$ python -q
>>> import numpy as np
>>> np.set_printoptions(precision=3, suppress=True, linewidth=200, legacy="1.25")
>>> E = np.loadtxt("w.csv", delimiter=",")
>>> print(E)
[[-0.341 -2.446 -1.562 -0.679]
 [ 2.162 -0.59  -0.398  1.954]
 [-0.683  1.456 -2.434  0.699]
 [-1.935 -0.742  0.69   2.057]]
>>> Y = np.array([[-4, -4, -7], [-8, 2, -3], [0, 6, 5], [8, 4, 4]])
>>> np.einsum("ij,ij->i", E, E)
array([9., 9., 9., 9.])
>>> E @ Y
array([[ 15.502, -15.614,  -0.799],
       [ 11.705,  -4.399,  -7.538],
       [ -3.321,  -6.165,  -8.961],
       [ 30.127,  18.624,  27.445]])
>>> np.vstack([E, Y.T]).shape
(7, 4)
>>> np.einsum("ij->j", E)
array([-0.797, -2.322, -3.704,  4.032])
>>> J = np.minimum.outer(np.arange(1, 4), np.arange(1, 4)) * 4
>>> J
array([[ 4,  4,  4],
       [ 4,  8,  8],
       [ 4,  8, 12]])
>>> x = np.ones(3)
>>> for _ in range(3):
...     x = J @ x
...     x /= np.linalg.norm(x)
...     print(round(x @ J @ x, 3))
... 
20.171
20.195
20.196
>>> x
array([0.328, 0.591, 0.737])
>>> round(np.linalg.eigvalsh(J)[-1], 3)
20.196
>>> Y = J ** -1
Traceback (most recent call last):
  File "<python-input-15>", line 1, in <module>
    Y = J ** -1
        ~~^^~~~
ValueError: Integers to negative integer powers are not allowed.
>>> Y = np.linalg.inv(J)
>>> print(round(float(np.linalg.det(J) * np.linalg.det(Y)), 3))
1.0
>>> print(np.linalg.inv(Y))
[[ 4.  4.  4.]
 [ 4.  8.  8.]
 [ 4.  8. 12.]]
>>> print(np.allclose(Y, J.T))
False
>>> Y
array([[ 0.5 , -0.25,  0.  ],
       [-0.25,  0.5 , -0.25],
       [ 0.  , -0.25,  0.25]])
>>> np.linalg.det(J) * Y
array([[ 32., -16.,   0.],
       [-16.,  32., -16.],
       [  0., -16.,  16.]])
>>> J @ Y
array([[1., 0., 0.],
       [0., 1., 0.],
       [0., 0., 1.]])
>>> (np.abs(Y) > 1e-9).astype(int)
array([[1, 1, 0],
       [1, 1, 1],
       [0, 1, 1]])
>>> Lm = np.linalg.cholesky(J)
>>> print(np.prod(np.diag(Lm)) ** 2, round(np.linalg.det(J), 3))
64.0 64.0
>>> J / np.sqrt(np.outer(np.diag(J), np.diag(J)))
array([[1.   , 0.707, 0.577],
       [0.707, 1.   , 0.816],
       [0.577, 0.816, 1.   ]])
>>> round(np.linalg.det(J.T), 3)
64.0
>>> round(float(np.linalg.det(2 * J)), 3), np.round(np.linalg.det(J), 3)
(512.0, 64.0)
>>> round(float(np.linalg.det(J[::-1])), 3)
-64.0
>>> print(np.einsum("ij,ji->", J, J))
416
>>> np.linalg.eigvals(J)
array([20.196,  2.572,  1.232])
>>> O, R = np.linalg.qr(J)
>>> np.allclose(R.T @ R, J.T @ J)
True
>>> np.abs(np.diag(R))
array([6.928, 3.266, 2.828])
>>> R
array([[ -6.928, -11.547, -13.856],
       [  0.   ,  -3.266,  -4.899],
       [  0.   ,   0.   ,   2.828]])
>>> O @ R
array([[ 4.,  4.,  4.],
       [ 4.,  8.,  8.],
       [ 4.,  8., 12.]])
>>> data = np.loadtxt("sample19.csv", delimiter=",")
>>> data
array([[ -0.256,  -0.259,   0.544,  -0.824,  -1.033],
       [  4.88 ,  -1.512,   0.712,  -2.434,   0.014],
       [ -1.972,   2.871,  -2.904,   3.766,   3.989],
       [-10.446,   7.477,  -6.694,   8.388,   7.149]])
>>> Y = data / np.linalg.norm(data, axis=1, keepdims=True)
>>> C2 = Y @ Y.T
>>> C2[2]
array([-0.862, -0.619,  1.   ,  0.939])
>>> print(np.round(np.degrees(np.arccos(np.clip(C2[2, 3], -1, 1))), 3))
20.163
>>> f, v = data[3], data[1]
>>> np.round(f @ f, 3)
331.301
>>> p = (f @ v) / (f @ f) * f
>>> round(np.linalg.norm(f + v) ** 2 + np.linalg.norm(f - v) ** 2, 3)
727.666
>>> print(p)
[ 2.755 -1.972  1.765 -2.212 -1.885]
>>> v - p
array([ 2.125,  0.46 , -1.053, -0.222,  1.899])
>>> np.linalg.matrix_rank(np.outer(f, v))
1
>>> (v - p) @ f
0.0
>>> x = np.array([-1, 7, -1, 9, -9])
>>> data @ np.eye(5)[0]
array([ -0.256,   4.88 ,  -1.972, -10.446])
>>> (data @ x).argmax()
3
>>> data * x
array([[  0.256,  -1.813,  -0.544,  -7.416,   9.297],
       [ -4.88 , -10.584,  -0.712, -21.906,  -0.126],
       [  1.972,  20.097,   2.904,  33.894, -35.901],
       [ 10.446,  52.339,   6.694,  75.492, -64.341]])
>>> C2 = data.T @ data
>>> print(np.allclose(C2, C2.T))
True
>>> np.diag(C2)
array([136.888,  66.501,  54.046,  91.145,  68.088])
>>> np.round(np.linalg.eigvalsh(C2)[::-1], 3) + 0
array([400.002,  15.999,   0.641,   0.026,   0.   ])
>>> rng = np.random.default_rng(821371)
>>> Y = data + rng.integers(-2, 3, (4, 3)) @ rng.integers(-2, 3, (3, 5))
>>> print(Y)
[[ -5.256  -1.259   5.544   2.176   1.967]
 [ -1.12   -3.512   4.712  -2.434   0.014]
 [ -5.972   2.871  -2.904   1.766  -0.011]
 [-11.446   8.477  -5.694  10.388   8.149]]
>>> Y - data
array([[-5., -1.,  5.,  3.,  3.],
       [-6., -2.,  4.,  0.,  0.],
       [-4.,  0.,  0., -2., -4.],
       [-1.,  1.,  1.,  2.,  1.]])
>>> np.linalg.matrix_rank(Y - data, tol=1e-8)
3
>>> print(np.round(np.linalg.svd(Y - data, compute_uv=False), 3) + 0)
[11.016  6.593  2.044  0.   ]
>>> K = np.loadtxt("m.csv", delimiter=",")
>>> K.round(3) + 0
array([[-0.417,  0.222,  0.78 ],
       [ 0.371, -0.592,  0.537],
       [-0.649, -0.405, -0.29 ],
       [-0.232, -0.627,  0.   ],
       [-0.463,  0.207,  0.134]])
>>> np.round(np.poly(E), 3) + 0
array([  1.   ,   1.309,   0.   , -11.777, -81.   ])
>>> np.kron(np.eye(2, dtype=int), E)
array([[-0.341, -2.446, -1.562, -0.679, -0.   , -0.   , -0.   , -0.   ],
       [ 2.162, -0.59 , -0.398,  1.954,  0.   , -0.   , -0.   ,  0.   ],
       [-0.683,  1.456, -2.434,  0.699, -0.   ,  0.   , -0.   ,  0.   ],
       [-1.935, -0.742,  0.69 ,  2.057, -0.   , -0.   ,  0.   ,  0.   ],
       [-0.   , -0.   , -0.   , -0.   , -0.341, -2.446, -1.562, -0.679],
       [ 0.   , -0.   , -0.   ,  0.   ,  2.162, -0.59 , -0.398,  1.954],
       [-0.   ,  0.   , -0.   ,  0.   , -0.683,  1.456, -2.434,  0.699],
       [-0.   , -0.   ,  0.   ,  0.   , -1.935, -0.742,  0.69 ,  2.057]])
>>> x = np.array([-2, -1, 2])
>>> y = K @ x
>>> print(np.linalg.solve(K.T @ K, K.T @ y))
[-2. -1.  2.]
>>> try:
...     np.linalg.solve(K, y)
... except np.linalg.LinAlgError as e:
...     print("failed:", e)
... 
failed: Last 2 dimensions of the array must be square
>>> y = y + 0.05 * rng.normal(size=5)
>>> y
array([2.174, 0.926, 1.08 , 1.146, 1.003])
>>> b, *_ = np.linalg.lstsq(K, y)
>>> [round(float(np.linalg.norm(np.linalg.solve(K.T @ K + lam * np.eye(3), K.T @ y))), 2) for lam in (0, 1, 10, 100)]
[3.01, 1.51, 0.27, 0.03]
>>> print(round(np.linalg.norm(y - K @ b), 3))
0.068
>>> np.round(K.T @ (y - K @ b), 3) + 0
array([0., 0., 0.])
>>> b
array([-1.994, -1.014,  2.016])
>>> np.round(np.linalg.pinv(K), 3) + 0
array([[-0.417,  0.371, -0.649, -0.232, -0.463],
       [ 0.222, -0.592, -0.405, -0.627,  0.207],
       [ 0.78 ,  0.537, -0.29 ,  0.   ,  0.134]])
>>> np.round(K[:, 1] @ K[:, 0], 3)
-0.0
>>> z = rng.permutation(3)
>>> Y = K[:, z] * rng.choice([-1, 1], 3)
>>> Y.round(3) + 0
array([[-0.222,  0.417,  0.78 ],
       [ 0.592, -0.371,  0.537],
       [ 0.405,  0.649, -0.29 ],
       [ 0.627,  0.232,  0.   ],
       [-0.207,  0.463,  0.134]])
>>> Uu, _, VT = np.linalg.svd(K.T @ Y)
>>> np.round(Uu @ VT, 3) + 0
array([[ 0., -1.,  0.],
       [-1.,  0.,  0.],
       [ 0.,  0.,  1.]])
>>> z
array([1, 0, 2])
>>> np.round(np.linalg.lstsq(K, Y)[0], 3) + 0
array([[ 0., -1.,  0.],
       [-1.,  0.,  0.],
       [ 0.,  0.,  1.]])
>>> O, R = np.linalg.qr(K)
>>> np.round(O.T @ O, 3) + 0
array([[1., 0., 0.],
       [0., 1., 0.],
       [0., 0., 1.]])
>>> np.abs(np.diag(R))
array([1., 1., 1.])
>>> print(O.shape, R.shape)
(5, 3) (3, 3)
>>> abs(R[0, 0]), round(np.linalg.norm(K[:, 0]), 3)
(1.0, 1.0)
>>> np.trace(O @ O.T)
3.0
>>> np.allclose(R.T @ R, K.T @ K)
True
>>> A = np.load("arr.npy")
>>> A
array([[ 1.058,  1.059,  0.978],
       [ 1.043,  1.056,  1.008],
       [ 1.013,  1.017,  0.92 ],
       [ 1.095,  1.064,  0.927],
       [ 1.025,  0.954,  1.089],
       [ 0.998,  0.992,  1.066],
       [ 0.993,  0.992,  0.982],
       [ 0.991,  0.998,  1.004],
       [ 0.979,  1.069,  1.052],
       [ 0.971,  0.984,  0.995],
       [-0.081,  0.017,  1.111],
       [-0.021, -0.039,  1.093],
       [ 0.004,  0.056,  1.028],
       [ 0.018, -0.01 ,  0.983],
       [-0.007, -0.118,  0.927],
       [ 0.008,  0.012,  1.014],
       [-0.012, -0.031,  0.96 ],
       [-0.018, -0.004,  1.099],
       [-0.092,  0.044,  1.096],
       [-0.041, -0.053,  0.974]])
>>> x = np.array([3, 1, 3])
>>> y = K @ x
>>> b, lr = np.zeros(3), 1 / np.linalg.norm(K, 2) ** 2
>>> for i in range(12):
...     b -= lr * K.T @ (K @ b - y)
...     if i % 2 == 0: print(i, round(np.linalg.norm(K @ b - y), 3))
... 
0 0.0
2 0.0
4 0.0
6 0.0
8 0.0
10 0.0
>>> print(b)
[3. 1. 3.]
>>> Y = A / np.sqrt((A ** 2).mean(axis=1, keepdims=True))
>>> np.linalg.matrix_rank(A - A.mean(axis=1, keepdims=True))
2
>>> np.linalg.norm(Y, axis=1)
array([1.732, 1.732, 1.732, 1.732, 1.732, 1.732, 1.732, 1.732, 1.732, 1.732, 1.732, 1.732, 1.732, 1.732, 1.732, 1.732, 1.732, 1.732, 1.732, 1.732])
>>> np.linalg.matrix_rank(Y) == np.linalg.matrix_rank(A)
True
>>> Y[10]
array([-0.126,  0.026,  1.727])
>>> C2 = np.cov(A, rowvar=False)
>>> np.median(A, axis=0)
array([0.494, 0.505, 1.006])
>>> np.argsort(-A.std(axis=0).round(6), kind="stable")
array([0, 1, 2])
>>> A.std(axis=0)
array([0.522, 0.517, 0.06 ])
>>> np.polyfit(A[:, 2], A[:, 1], 1)
array([-1.746,  2.276])
>>> print(C2.shape)
(3, 3)
>>> np.argwhere(np.triu(np.abs(np.corrcoef(A.T)) > 0.8, 1))
array([[0, 1]])
>>> round(float(np.corrcoef(A[:, 2], A[:, 1])[0, 1]), 3)
-0.202
>>> np.linalg.eigvalsh(C2)[::-1]
array([0.567, 0.004, 0.001])
>>> def softmax(z):
...     e = np.exp(z - z.max(axis=-1, keepdims=True))
...     return e / e.sum(axis=-1, keepdims=True)
... 
>>> print(softmax(A).sum(axis=1))
[1. 1. 1. 1. 1. 1. 1. 1. 1. 1. 1. 1. 1. 1. 1. 1. 1. 1. 1. 1.]
>>> softmax(A[16])
array([0.216, 0.212, 0.572])
>>> scores = A @ A.T / np.sqrt(3)
>>> softmax(scores).round(6).argmax(axis=1)
array([ 1,  1,  1,  1,  1,  1,  1,  1,  1,  1, 10, 10,  4, 10, 10, 10, 10, 10, 10, 10])
>>> Ac = A - A.mean(axis=0)
>>> evecs = np.linalg.svd(Ac)[2][:2]
>>> Y = Ac - Ac @ evecs.T @ evecs
>>> np.diag(evecs.T @ evecs)
array([0.582, 0.589, 0.829])
>>> print(np.round(np.cov(Ac @ evecs.T, rowvar=False), 3) + 0)
[[0.567 0.   ]
 [0.    0.004]]
>>> m1 = np.loadtxt("dump.csv", delimiter=",")
>>> m1
array([[0., 2., 2.],
       [1., 2., 2.],
       [1., 1., 1.]])
>>> x = np.array([-2, 1, 2])
>>> (m1 @ x).argmax()
0
>>> print(np.einsum("ij,j->i", m1, x))
[6. 4. 1.]
>>> Y = np.array([[-1, -3], [-3, 0]])
>>> W2 = np.kron(Y, m1)
>>> round(np.linalg.norm(W2, 2), 3), round(np.linalg.norm(Y, 2) * np.linalg.norm(m1, 2), 3)
(15.459, 15.459)
>>> np.linalg.matrix_rank(W2)
4
>>> W0 = np.load("x.npy")
>>> W0
array([[-1,  0,  1,  2],
       [ 3,  4,  5,  6],
       [ 7,  8,  9, 10]])
>>> Y = W0[0, 0] * W0[1:] - np.outer(W0[1:, 0], W0[0])
>>> print(Y)
[[  0  -4  -8 -12]
 [  0  -8 -16 -24]]
>>> W0[:, 0] / W0[0, 0]
array([ 1., -3., -7.])
>>> print(np.linalg.matrix_rank(Y), np.linalg.matrix_rank(W0))
1 2
>>> X = np.load("mat.npy")
>>> X
array([[ 0,  0,  0],
       [ 0,  0,  0],
       [ 7,  2,  5],
       [ 0,  3,  7],
       [ 0,  0,  0],
       [ 0,  0,  0],
       [ 0,  3,  7],
       [ 0,  0,  0],
       [ 0,  0,  0],
       [ 0,  0,  0],
       [ 7,  2,  5],
       [ 0,  0,  0],
       [ 7,  8, 16],
       [ 7,  5,  9],
       [ 7,  2,  5],
       [ 0,  0,  0],
       [ 7,  2,  5]])
>>> Ac = (X - X.mean(axis=0)) / X.std(axis=0)
>>> np.argwhere(np.abs(Ac) > 2)
array([[12,  1],
       [12,  2]])
>>> Ac.std(axis=0)
array([1., 1., 1.])
>>> b = np.linalg.lstsq(np.delete(Ac, 0, axis=1), Ac[:, 0])[0]
>>> np.abs(b).argmax()
1
>>> x = np.array([-6, 3, 6])
>>> y = X @ x
>>> b, lr = np.zeros(3), 1 / np.linalg.norm(X, 2) ** 2
>>> for i in range(6):
...     b -= lr * X.T @ (X @ b - y)
...     if i % 2 == 0: print(i, round(np.linalg.norm(X @ b - y), 3))
... 
0 71.049
2 58.044
4 47.419
>>> np.round(np.linalg.cond(X), 3)
28.12
>>> print(b)
[-1.985  1.952  3.804]
>>> W1 = np.array([[0, 0], [0, 2], [0, 0]])
>>> b = np.array([-4, 3])
>>> act = np.maximum(X @ W1 + b, 0)
>>> np.linalg.matrix_rank(act)
1
>>> W2 = np.array([[3, 2, 3], [-2, 1, -4]])
>>> (act @ W2).round(6).argmax(axis=1)
array([1, 1, 1, 1, 1, 1, 1, 1, 1, 1, 1, 1, 1, 1, 1, 1, 1])
>>> print(act @ W2)
[[ -6   3 -12]
 [ -6   3 -12]
 [-14   7 -28]
 [-18   9 -36]
 [ -6   3 -12]
 [ -6   3 -12]
 [-18   9 -36]
 [ -6   3 -12]
 [ -6   3 -12]
 [ -6   3 -12]
 [-14   7 -28]
 [ -6   3 -12]
 [-38  19 -76]
 [-26  13 -52]
 [-14   7 -28]
 [ -6   3 -12]
 [-14   7 -28]]
>>> C2 = np.cov(X, rowvar=False)
>>> np.polyfit(X[:, 2], X[:, 0], 1)
array([0.512, 0.692])
>>> C2.shape
(3, 3)
>>> np.median(X, axis=0)
array([0., 0., 0.])
